% ipython --no-banner

In [1]: import numpy as np

In [2]: np.set_printoptions(precision=2, suppress=True, linewidth=200, sign=" ")

In [3]: mat = np.loadtxt("dump.csv", delimiter=",")

In [4]: mat
Out[4]: 
array([[ 2.,  0.,  1.,  0.,  3.,  3.],
       [ 0., -4., -3.,  2., -2., -1.],
       [ 1., -3., -4.,  2., -1.,  1.],
       [ 0.,  2.,  2.,  0., -3., -2.],
       [ 3., -2., -1., -3.,  0., -1.],
       [ 3., -1.,  1., -2., -1.,  2.]])

In [5]: rng = np.random.default_rng(70)

In [6]: lab = rng.permutation(6)

In [7]: lab
Out[7]: array([ 0,  3,  1,  5,  2,  4])

In [8]: other = mat[lab][:, lab]

In [9]: np.diag(other)
Out[9]: array([ 2.,  0., -4.,  2., -4.,  0.])

In [10]: other
Out[10]: 
array([[ 2.,  0.,  0.,  3.,  1.,  3.],
       [ 0.,  0.,  2., -2.,  2., -3.],
       [ 0.,  2., -4., -1., -3., -2.],
       [ 3., -2., -1.,  2.,  1., -1.],
       [ 1.,  2., -3.,  1., -4., -1.],
       [ 3., -3., -2., -1., -1.,  0.]])

In [11]: np.trace(other)
Out[11]: np.float64(-4.0)

In [12]: print(round(np.linalg.det(other), 2), np.round(np.linalg.det(mat[lab]), 2))
-1244.0 -1244.0

In [13]: np.sort(np.abs(np.linalg.eigvals(other)))
Out[13]: array([ 1.13,  1.24,  2.98,  5.32,  6.73,  8.28])

In [14]: vec = np.array([-5, -3, -1, -2, 4, -1])

In [15]: y = other @ vec

In [16]: c, lr = np.zeros(6), 1 / np.linalg.norm(other, 2) ** 2

In [17]: for i in range(6):
    ...:     c -= lr * other.T @ (other @ c - y)
    ...:     if i % 1 == 0: print(i, round(np.linalg.norm(other @ c - y), 2))
    ...: 
0 11.93
1 8.76
2 7.67
3 7.12
4 6.73
5 6.43

In [18]: print(c)
[-2.07 -1.2   2.03 -2.65  2.14 -0.97]
